$ python3 -q
>>> import numpy as np
>>> np.set_printoptions(precision=2, suppress=True, linewidth=160, sign=" ")
>>> def rnd(a):
...     return np.round(a, 2) + 0
... 
>>> A2 = np.array([[4, -7, 8, 6], [8, -3, -9, -6], [-5, -3, 0, 8], [8, -5, 0, -3]])
>>> data = np.tril(A2)
>>> data
array([[ 4,  0,  0,  0],
       [ 8, -3,  0,  0],
       [-5, -3,  0,  0],
       [ 8, -5,  0, -3]])
>>> np.unique(data.round(6), axis=0).shape
(4, 4)
>>> rnd(np.trace(np.linalg.pinv(data) @ data))
np.float64(3.0)
>>> np.abs(np.diag(np.linalg.qr(data)[1])) > 1e-9
array([ True,  True, False,  True])
>>> np.allclose(data[:-1].T @ np.linalg.lstsq(data[:-1].T, data[-1])[0], data[-1])
False
>>> np.linalg.lstsq(data[:-1].T, data[-1])[2]
np.int32(2)
>>> try:
...     np.linalg.inv(data)
... except np.linalg.LinAlgError as e:
...     print("failed:", e)
... 
failed: Singular matrix
>>> P = np.triu(np.array([[3, 3, 2, 1], [3, 1, 0, 2], [0, 1, 0, 2], [0, 1, 0, 1]]), 1) + np.eye(4)
>>> A2 = P @ data @ np.linalg.inv(P)
>>> P @ data - data @ P
array([[ 22., -32.,  -8.,  -7.],
       [ 16., -34., -16.,  -8.],
       [ 16.,   5.,  10.,   5.],
       [  0., -24., -16.,   2.]])
>>> np.trace(A2), np.trace(data)
(np.float64(-2.0), np.int64(-2))
>>> A2
array([[ 26., -98., -52., 271.],
       [ 24., -85., -48., 236.],
       [ 11., -46., -22., 119.],
       [  8., -29., -16.,  79.]])
>>> X = np.loadtxt("block0.csv", delimiter=",")
>>> X
array([[  5.,   0.,  -2.],
       [ -5.,  -7.,  -4.],
       [ -4.,  -2.,  -1.],
       [ -9.,  -2.,   1.],
       [  5.,   0.,  -2.],
       [  0.,   0.,   0.],
       [  0.,   0.,   0.],
       [ -4.,  -2.,  -1.],
       [  5.,   0.,  -2.],
       [  5.,   0.,  -2.],
       [  0.,   0.,   0.],
       [ -9.,  -2.,   1.],
       [-10.,  -7.,  -2.],
       [  0.,   0.,   0.],
       [  5.,   0.,  -2.],
       [ -1.,  -5.,  -3.],
       [ -4.,  -2.,  -1.],
       [  0.,   0.,   0.],
       [ -9.,  -2.,   1.],
       [  0.,   0.,   0.],
       [ -4.,  -2.,  -1.],
       [  0.,   0.,   0.],
       [  0.,   0.,   0.],
       [  0.,   0.,   0.],
       [  5.,   0.,  -2.],
       [ -1.,  -5.,  -3.],
       [ -1.,  -5.,  -3.]])
>>> Xs = X - X.mean(axis=0)
>>> Uu, sv, Vh = np.linalg.svd(Xs, full_matrices=False)
>>> np.searchsorted(np.cumsum(sv ** 2) / (sv ** 2).sum(), 0.9) + 1
np.int64(2)
>>> rnd(Xs.mean(axis=0))
array([ 0.,  0.,  0.])
>>> rnd(Vh[0] * np.sign(Vh[0, np.abs(Vh[0]).argmax()]))
array([ 0.95,  0.31, -0.07])
>>> rnd((sv ** 2).sum() ** 2 / (sv ** 4).sum())
np.float64(1.4)
>>> np.abs(Uu[:, 0]).argmax()
np.int64(12)
>>> np.linalg.matrix_rank(Xs)
np.int64(3)
>>> Q, R = np.linalg.qr(X)
>>> rnd(Q @ R)
array([[  5.,   0.,  -2.],
       [ -5.,  -7.,  -4.],
       [ -4.,  -2.,  -1.],
       [ -9.,  -2.,   1.],
       [  5.,   0.,  -2.],
       [  0.,   0.,   0.],
       [  0.,   0.,   0.],
       [ -4.,  -2.,  -1.],
       [  5.,   0.,  -2.],
       [  5.,   0.,  -2.],
       [  0.,   0.,   0.],
       [ -9.,  -2.,   1.],
       [-10.,  -7.,  -2.],
       [  0.,   0.,   0.],
       [  5.,   0.,  -2.],
       [ -1.,  -5.,  -3.],
       [ -4.,  -2.,  -1.],
       [  0.,   0.,   0.],
       [ -9.,  -2.,   1.],
       [  0.,   0.,   0.],
       [ -4.,  -2.,  -1.],
       [  0.,   0.,   0.],
       [  0.,   0.,   0.],
       [  0.,   0.,   0.],
       [  5.,   0.,  -2.],
       [ -1.,  -5.,  -3.],
       [ -1.,  -5.,  -3.]])
>>> np.trace(Q @ Q.T)
np.float64(3.0)
>>> rnd(Q.T @ Q)
array([[ 1.,  0.,  0.],
       [ 0.,  1.,  0.],
       [ 0.,  0.,  1.]])
>>> rnd(abs(R[0, 0])), rnd(np.linalg.norm(X[:, 0]))
(np.float64(24.19), np.float64(24.19))
>>> Q.shape, R.shape
((27, 3), (3, 3))
>>> A2 = np.c_[X[:, :1] @ np.array([[2]]), np.array([-9, -9, 8, -4, 4, 1, 6, -5, -7, 0, 1, -8, -1, 4, 3, 7, 2, -7, 1, 7, -2, 1, -4, 6, 8, -4, -8])]
>>> A2
array([[ 10.,  -9.],
       [-10.,  -9.],
       [ -8.,   8.],
       [-18.,  -4.],
       [ 10.,   4.],
       [  0.,   1.],
       [  0.,   6.],
       [ -8.,  -5.],
       [ 10.,  -7.],
       [ 10.,   0.],
       [  0.,   1.],
       [-18.,  -8.],
       [-20.,  -1.],
       [  0.,   4.],
       [ 10.,   3.],
       [ -2.,   7.],
       [ -8.,   2.],
       [  0.,  -7.],
       [-18.,   1.],
       [  0.,   7.],
       [ -8.,  -2.],
       [  0.,   1.],
       [  0.,  -4.],
       [  0.,   6.],
       [ 10.,   8.],
       [ -2.,  -4.],
       [ -2.,  -8.]])
>>> np.linalg.matrix_rank(np.c_[X, A2])
np.int64(4)
>>> rnd(np.linalg.norm(np.linalg.qr(X)[0].T @ A2, axis=0) ** 2 / ((A2 ** 2).sum(axis=0) + 1e-12))
array([ 1.  ,  0.08])
>>> np.linalg.matrix_rank(A2)
np.int64(2)
